$ python -q
>>> import numpy as np
>>> import numpy.linalg as la
>>> np.set_printoptions(precision=2, suppress=True, linewidth=120, legacy="1.25")
>>> F = np.load("arr.npy")
>>> print(F)
[[0 3 1 0]
 [0 0 2 0]
 [0 0 0 2]
 [0 0 0 0]]
>>> hat = np.triu(np.array([[2, 0, 1, 1], [0, 3, 0, 1], [0, 1, 2, 3], [1, 2, 3, 1]]), 1) + np.eye(4)
>>> A2 = hat @ F @ la.inv(hat)
>>> print(la.matrix_rank(A2))
3
>>> print(np.round(la.det(A2), 2))
0.0
>>> print([int(la.matrix_rank(la.matrix_power(F, p))) for p in range(1, 5)])
[3, 2, 1, 0]
>>> print(la.matrix_rank(F - F[0, 0] * np.eye(4)))
3
>>> print(np.prod(np.diag(F)), round(float(la.det(F)), 2))
0 0.0
>>> U, sigma, Vt = la.svd(F)
>>> print(sigma)
[3.26 2.   1.84 0.  ]
>>> A2 = U[:, :3] @ np.diag(sigma[:3]) @ Vt[:3]
>>> print(round(la.norm(F - A2, 2), 2), sigma[3])
0.0 0.0
>>> print(la.matrix_rank(A2))
3
>>> print(A2.round(2) + 0)
[[0. 3. 1. 0.]
 [0. 0. 2. 0.]
 [0. 0. 0. 2.]
 [0. 0. 0. 0.]]
>>> print(la.matrix_rank(F, rtol=0.05))
3
>>> K = np.load("w.npy")
>>> print(K)
[[ 2 -2  3]
 [ 1 -2 -2]
 [ 2 -2  3]]
>>> # null space of dimension 1
>>> print(np.abs(K).max())
3
>>> print(np.diff(K, axis=0))
[[-1  0 -5]
 [ 1  0  5]]
>>> print(round(la.norm(K), 2))
6.56
>>> print(np.unravel_index(np.abs(K).argmax(), K.shape))
(0, 2)
>>> rank = la.matrix_rank(K)
>>> print(rank)
2
>>> null = la.svd(K)[2][rank:].T
>>> print(null[:, 0] / null[np.abs(null[:, 0]).round(6).argmax(), 0])
[ 1.   0.7 -0.2]
>>> print(null.shape)
(3, 1)
>>> print(np.allclose(K @ null, 0))
True
>>> print(null @ null.T)
[[ 0.65  0.46 -0.13]
 [ 0.46  0.32 -0.09]
 [-0.13 -0.09  0.03]]
>>> print(np.round(K @ null, 2) + 0)
[[0.]
 [0.]
 [0.]]
>>> A2 = np.array([[2, 0, 1, -1], [1, 1, -1, -3], [0, -2, -2, -3], [1, 2, -1, -1]])
>>> feats = np.tril(A2)
>>> print(feats)
[[ 2  0  0  0]
 [ 1  1  0  0]
 [ 0 -2 -2  0]
 [ 1  2 -1 -1]]
>>> # triangular
>>> print(np.sort(la.eigvals(feats)))
[-2. -1.  1.  2.]
>>> print(la.matrix_rank(feats - feats[0, 0] * np.eye(4)))
3
>>> print(feats @ feats)
[[ 4  0  0  0]
 [ 3  1  0  0]
 [-2  2  4  0]
 [ 3  2  3  1]]
>>> print(np.prod(np.diag(feats)), round(float(la.det(feats)), 2))
4 4.0
>>> print([int(la.matrix_rank(la.matrix_power(feats, p))) for p in range(1, 5)])
[4, 4, 4, 4]
>>> print(la.matrix_power(feats - np.diag(np.diag(feats)), 4))
[[0 0 0 0]
 [0 0 0 0]
 [0 0 0 0]
 [0 0 0 0]]
>>> rng = np.random.default_rng(23436)
>>> W0 = np.triu(rng.random((3, 3)) < 0.8, 1).astype(int)
>>> W0 = W0 + W0.T
>>> print(W0)
[[0 1 1]
 [1 0 1]
 [1 1 0]]
>>> # symmetric
>>> print(np.sort(np.abs(np.fft.fft(W0[0]))), np.sort(la.svd(W0, compute_uv=False)))
[1. 1. 2.] [1. 1. 2.]
>>> print((W0 @ W0)[0])
[2 1 1]
>>> print(np.allclose(W0 @ W0.T, W0.T @ W0))
True
>>> data = np.load("out4.npy")
>>> print(data)
[[-0.94 -0.11  0.33]
 [ 0.34 -0.04  0.94]
 [-0.09  0.99  0.08]]
>>> # columns are unit length and at right angles
>>> labels = rng.permutation(3)
>>> A2 = data[:, labels] * rng.choice([-1, 1], 3)
>>> print(A2)
[[-0.94 -0.11  0.33]
 [ 0.34 -0.04  0.94]
 [-0.09  0.99  0.08]]
>>> U, _, Vt = la.svd(data.T @ A2)
>>> print(np.round(U @ Vt, 2) + 0)
[[1. 0. 0.]
 [0. 1. 0.]
 [0. 0. 1.]]
>>> print(labels)
[0 1 2]
>>> U, sigma, Vt = la.svd(K)
>>> print(np.argmax(sigma[:-1] / (sigma[1:] + 1e-6)) + 1)
2
>>> A2 = U[:, :2] @ np.diag(sigma[:2]) @ Vt[:2]
>>> print(A2)
[[ 2. -2.  3.]
 [ 1. -2. -2.]
 [ 2. -2.  3.]]
>>> print(round(la.norm(K - A2) / la.norm(K), 2))
0.0
>>> labels = rng.permutation(3)
>>> print(labels)
[0 1 2]
>>> A2 = data[labels][:, labels]
>>> print(np.round(np.trace(A2), 2))
-0.9
>>> print(A2)
[[-0.94 -0.11  0.33]
 [ 0.34 -0.04  0.94]
 [-0.09  0.99  0.08]]
>>> print(round(la.det(A2), 2), round(la.det(data[labels]), 2))
1.0 1.0
>>> print(np.sort(np.abs(la.eigvals(A2))))
[1. 1. 1.]
>>> print(np.diag(A2))
[-0.94 -0.04  0.08]
>>> print(np.round(data[:, 0] @ data[:, 2], 2))
-0.0
>>> print(np.round(data @ data.T, 2) + 0)
[[1. 0. 0.]
 [0. 1. 0.]
 [0. 0. 1.]]
>>> print(la.svd(data, compute_uv=False))
[1. 1. 1.]
>>> x = np.array([5, -4, -2])
>>> y = data @ x
>>> print(y)
[-4.93 -0.01 -4.55]
>>> print(la.solve(data, 4 * y))
[ 20. -16.  -8.]
>>> print(np.round(la.solve(data, data[:, 1]), 2) + 0)
[0. 1. 0.]
>>> print(la.solve(data, y + data[:, 0]))
[ 6. -4. -2.]
>>> print(np.round(la.solve(data.T, data[1]), 2) + 0)
[0. 1. 0.]
>>> print(la.solve(data, y))
[ 5. -4. -2.]
>>> M = np.load("sample11.npy")
>>> print(M)
[[ -0.3   -0.9   -1.5 ]
 [  0.3    0.7    1.51]
 [ -1.     0.1   -4.98]
 [ -0.2    0.7   -1.01]
 [  2.3    0.8   11.49]
 [ -1.    -0.8   -4.98]
 [ -0.3    0.5   -1.49]
 [ -2.4    0.1  -12.02]
 [  0.4   -0.2    1.97]
 [ -0.7   -1.    -3.49]
 [  2.2    0.6   11.  ]
 [  0.1    0.6    0.53]
 [  0.3    0.5    1.5 ]
 [  0.9   -0.4    4.54]
 [  0.5   -0.4    2.51]
 [ -0.2    0.2   -1.01]
 [ -1.7   -1.    -8.49]
 [  2.     0.7   10.02]
 [ -1.2   -0.8   -5.96]
 [ -0.7   -1.4   -3.5 ]
 [  0.1    0.6    0.5 ]
 [  0.9    0.7    4.47]
 [ -0.9    1.7   -4.47]
 [  1.5    1.2    7.49]
 [ -0.1    1.4   -0.51]
 [ -0.3   -1.8   -1.48]
 [  0.4   -1.1    1.99]]
>>> U, sigma, Vt = la.svd(M, full_matrices=False)
>>> print(np.round(Vt @ Vt.T, 2) + 0)
[[1. 0. 0.]
 [0. 1. 0.]
 [0. 0. 1.]]
>>> print(round(np.sqrt((sigma ** 2).sum()), 2), round(la.norm(M), 2))
29.64 29.64
>>> print(np.cumsum(sigma ** 2) / np.sum(sigma ** 2))
[0.98 1.   1.  ]
>>> print((sigma > 1e-8).sum())
3
>>> print(np.round(sigma / sigma[0], 2) + 0)
[1.   0.15 0.  ]
>>> print(np.abs(Vt[0]))
[0.2  0.06 0.98]
>>> print(np.abs(U[:, 0]).round(6).argmax())
7
>>> print(np.allclose(U * sigma @ Vt, M))
True
>>> print(U.shape, sigma.shape, Vt.shape)
(27, 3) (3,) (3, 3)
>>> U, sigma, Vt = la.svd(M)
>>> print(sigma)
[29.33  4.28  0.02]
>>> A2 = U[:, :2] @ np.diag(sigma[:2]) @ Vt[:2]
>>> print(la.matrix_rank(M, rtol=0.05))
2
>>> print(A2)
[[ -0.3   -0.9   -1.5 ]
 [  0.3    0.7    1.51]
 [ -1.     0.1   -4.98]
 [ -0.2    0.7   -1.01]
 [  2.3    0.8   11.49]
 [ -1.    -0.8   -4.98]
 [ -0.3    0.5   -1.49]
 [ -2.4    0.1  -12.02]
 [  0.39  -0.2    1.97]
 [ -0.7   -1.    -3.49]
 [  2.2    0.6   11.  ]
 [  0.11   0.6    0.53]
 [  0.3    0.5    1.5 ]
 [  0.91  -0.4    4.54]
 [  0.5   -0.4    2.51]
 [ -0.2    0.2   -1.01]
 [ -1.7   -1.    -8.49]
 [  2.     0.7   10.02]
 [ -1.19  -0.8   -5.96]
 [ -0.7   -1.4   -3.5 ]
 [  0.1    0.6    0.5 ]
 [  0.89   0.7    4.47]
 [ -0.89   1.7   -4.47]
 [  1.5    1.2    7.49]
 [ -0.1    1.4   -0.51]
 [ -0.3   -1.8   -1.48]
 [  0.4   -1.1    1.99]]
>>> print(la.matrix_rank(A2))
2
>>> print(round(float(la.norm(M - A2) / la.norm(M)), 2))
0.0
>>> u, r1 = A2[19], A2[17]
>>> print(round(u @ r1, 2))
-37.45
>>> pr = (u @ r1) / (u @ u) * u
>>> print(r1 - pr)
[ 0.22 -2.87  1.1 ]
>>> print(pr)
[1.79 3.57 8.92]
>>> A2 = np.array([[3, -3, 1], [-3, 1, -2], [3, -1, -1]])
>>> A = A2 + A2.T
>>> print(A)
[[ 6 -6  4]
 [-6  2 -3]
 [ 4 -3 -2]]
>>> # symmetric, so the eigenvalues are real
>>> evals, evecs = la.eig(A)
>>> print(np.sort(la.eigvals(A @ A)))
[  5.38  14.28 146.35]
>>> print(np.round(A @ evecs[:, 0] - evals[0] * evecs[:, 0], 2) + 0)
[0. 0. 0.]
>>> print(evals)
[12.1  -2.32 -3.78]
>>> A2 = A[0, 0] * A[1:] - np.outer(A[1:, 0], A[0])
>>> print(A2)
[[  0 -24   6]
 [  0   6 -28]]
>>> print(A[:, 0] / A[0, 0])
[ 1.   -1.    0.67]
>>> print(np.flatnonzero(~A2.round(6).any(axis=1)))
[]
>>> u = np.array([3, 0])
>>> print(np.correlate(A2[0], A2[1], "full"))
[   0  672 -312   36    0]
>>> print(np.cross(A2[0, :3], A2[1, :3]))
[636   0   0]
>>> evals, evecs = la.eigh(A)
>>> print(la.svd(A, compute_uv=False))
[12.1   3.78  2.32]
>>> print((evals > 1e-8).sum(), (evals < -1e-8).sum())
1 2
>>> print(evals.sum(), np.trace(A))
6.0 6
>>> print(la.eigvalsh(A @ A))
[  5.38  14.28 146.35]
>>> print(np.round(evecs.T @ evecs, 2) + 0)
[[1. 0. 0.]
 [0. 1. 0.]
 [0. 0. 1.]]
>>> E = np.load("run0.npy")
>>> print(E)
[[0 2 2 0]
 [0 0 1 0]
 [1 2 0 1]
 [1 0 0 1]]
>>> # rows and columns are dependent
>>> print(np.unique(E.round(6), axis=0).shape)
(4, 4)
>>> print(np.round(np.trace(la.pinv(E) @ E), 2))
3.0
>>> print(np.abs(np.diag(la.qr(E)[1])) > 1e-9)
[ True  True  True False]
>>> print(np.allclose(E[:-1].T @ la.lstsq(E[:-1].T, E[-1])[0], E[-1]))
True
>>> hat = np.triu(np.array([[0, 4, -9], [5, 2, 2], [4, 8, 6]]), 1) + np.eye(3)
>>> A2 = hat @ K @ la.inv(hat)
>>> print(A2)
[[ -12.   56. -252.]
 [   5.  -26.  101.]
 [   2.  -10.   41.]]
>>> print(hat @ K - K @ hat)
[[-14.   2. -13.]
 [  4.  -8.  19.]
 [  0.  -8.  22.]]
>>> print(np.round(np.poly(A2), 2) + 0)
[  1.  -3. -12.   0.]
>>> print(np.trace(A2), np.trace(K))
3.0 3
